$ python3 -q
>>> import numpy as np
>>> np.set_printoptions(precision=3, suppress=True, linewidth=160, legacy="1.25")
>>> rng = np.random.default_rng(28)
>>> W0 = np.eye(4, dtype=int)[rng.permutation(4)]
>>> print(W0)
[[0 1 0 0]
 [0 0 1 0]
 [0 0 0 1]
 [1 0 0 0]]
>>> # rows sum to 1
>>> np.linalg.matrix_power(W0, 100)
array([[1, 0, 0, 0],
       [0, 1, 0, 0],
       [0, 0, 1, 0],
       [0, 0, 0, 1]])
>>> np.linalg.matrix_power(W0, 2)
array([[0, 0, 1, 0],
       [0, 0, 0, 1],
       [1, 0, 0, 0],
       [0, 1, 0, 0]])
>>> p = np.eye(4)[1]
>>> for _ in range(6):
...     p = p @ W0
...     print(p.round(3))
... 
[0. 0. 1. 0.]
[0. 0. 0. 1.]
[1. 0. 0. 0.]
[0. 1. 0. 0.]
[0. 0. 1. 0.]
[0. 0. 0. 1.]
>>> u = np.array([-2, 1, -1, 2])
>>> B = W0 + np.outer(u, np.eye(4)[1])
>>> print(B)
[[ 0. -1.  0.  0.]
 [ 0.  1.  1.  0.]
 [ 0. -1.  0.  1.]
 [ 1.  2.  0.  0.]]
>>> print(np.linalg.matrix_rank(np.linalg.inv(B) - np.linalg.inv(W0), tol=1e-8))
1
>>> np.linalg.matrix_rank(B - W0)
1
>>> def softmax(z):
...     e = np.exp(z - z.max(axis=-1, keepdims=True))
...     return e / e.sum(axis=-1, keepdims=True)
... 
>>> softmax(W0).sum(axis=1)
array([1., 1., 1., 1.])
>>> softmax(W0[3] + 2)
array([0.475, 0.175, 0.175, 0.175])
>>> att = W0 @ W0.T / np.sqrt(4)
>>> softmax(att)
array([[0.355, 0.215, 0.215, 0.215],
       [0.215, 0.355, 0.215, 0.215],
       [0.215, 0.215, 0.355, 0.215],
       [0.215, 0.215, 0.215, 0.355]])
>>> softmax(att + np.triu(np.full(att.shape, -np.inf), 1))
array([[1.   , 0.   , 0.   , 0.   ],
       [0.378, 0.622, 0.   , 0.   ],
       [0.274, 0.274, 0.452, 0.   ],
       [0.215, 0.215, 0.215, 0.355]])
>>> x = np.array([-1, 8, -4, 0])
>>> h1 = np.maximum(W0 @ x, 0)
>>> W0 * (h1 > 1e-9)[:, None]
array([[0, 1, 0, 0],
       [0, 0, 0, 0],
       [0, 0, 0, 0],
       [0, 0, 0, 0]])
>>> W0.T @ h1
array([0, 8, 0, 0])
>>> h1
array([8, 0, 0, 0])
>>> np.maximum(W0 @ (3 * x), 0)
array([24,  0,  0,  0])
>>> np.maximum(W0 @ x, 0) - np.maximum(-W0 @ x, 0)
array([ 8, -4,  0, -1])
>>> np.fft.fft(W0[0])
array([ 1.+0.j,  0.-1.j, -1.+0.j,  0.+1.j])
>>> np.allclose(W0 @ W0.T, W0.T @ W0)
True
>>> mat = np.loadtxt("dump.csv", delimiter=",")
>>> mat
array([[ 0., -9.,  0.,  0.],
       [ 4., -3.,  0.,  0.],
       [ 0.,  0.,  0., -9.],
       [ 0.,  0.,  4., -3.]])
>>> # 2 groups of indices that never mix
>>> U, sv, Vt = np.linalg.svd(mat, full_matrices=False)
>>> print(np.round(np.sqrt((sv ** 2).sum()), 3), np.round(np.linalg.norm(mat), 3))
14.56 14.56
>>> U.shape, sv.shape, Vt.shape
((4, 4), (4,), (4, 4))
>>> np.round(Vt @ Vt.T, 3) + 0
array([[1., 0., 0., 0.],
       [0., 1., 0., 0.],
       [0., 0., 1., 0.],
       [0., 0., 0., 1.]])
>>> lab = rng.integers(0, 3, 10)
>>> K = (lab[:, None] == lab) * 2 + np.eye(10)
>>> K
array([[3., 2., 2., 2., 0., 0., 0., 2., 0., 0.],
       [2., 3., 2., 2., 0., 0., 0., 2., 0., 0.],
       [2., 2., 3., 2., 0., 0., 0., 2., 0., 0.],
       [2., 2., 2., 3., 0., 0., 0., 2., 0., 0.],
       [0., 0., 0., 0., 3., 2., 2., 0., 2., 0.],
       [0., 0., 0., 0., 2., 3., 2., 0., 2., 0.],
       [0., 0., 0., 0., 2., 2., 3., 0., 2., 0.],
       [2., 2., 2., 2., 0., 0., 0., 3., 0., 0.],
       [0., 0., 0., 0., 2., 2., 2., 0., 3., 0.],
       [0., 0., 0., 0., 0., 0., 0., 0., 0., 3.]])
>>> # 3 blocks once reordered
>>> Lm = np.linalg.cholesky(K)
>>> Lm
array([[1.732, 0.   , 0.   , 0.   , 0.   , 0.   , 0.   , 0.   , 0.   , 0.   ],
       [1.155, 1.291, 0.   , 0.   , 0.   , 0.   , 0.   , 0.   , 0.   , 0.   ],
       [1.155, 0.516, 1.183, 0.   , 0.   , 0.   , 0.   , 0.   , 0.   , 0.   ],
       [1.155, 0.516, 0.338, 1.134, 0.   , 0.   , 0.   , 0.   , 0.   , 0.   ],
       [0.   , 0.   , 0.   , 0.   , 1.732, 0.   , 0.   , 0.   , 0.   , 0.   ],
       [0.   , 0.   , 0.   , 0.   , 1.155, 1.291, 0.   , 0.   , 0.   , 0.   ],
       [0.   , 0.   , 0.   , 0.   , 1.155, 0.516, 1.183, 0.   , 0.   , 0.   ],
       [1.155, 0.516, 0.338, 0.252, 0.   , 0.   , 0.   , 1.106, 0.   , 0.   ],
       [0.   , 0.   , 0.   , 0.   , 1.155, 0.516, 0.338, 0.   , 1.134, 0.   ],
       [0.   , 0.   , 0.   , 0.   , 0.   , 0.   , 0.   , 0.   , 0.   , 1.732]])
>>> np.round(np.prod(np.diag(Lm)) ** 2, 3), np.round(np.linalg.det(K), 3)
(297.0, 297.0)
>>> np.diag(Lm) ** 2
array([3.   , 1.667, 1.4  , 1.286, 3.   , 1.667, 1.4  , 1.222, 1.286, 3.   ])
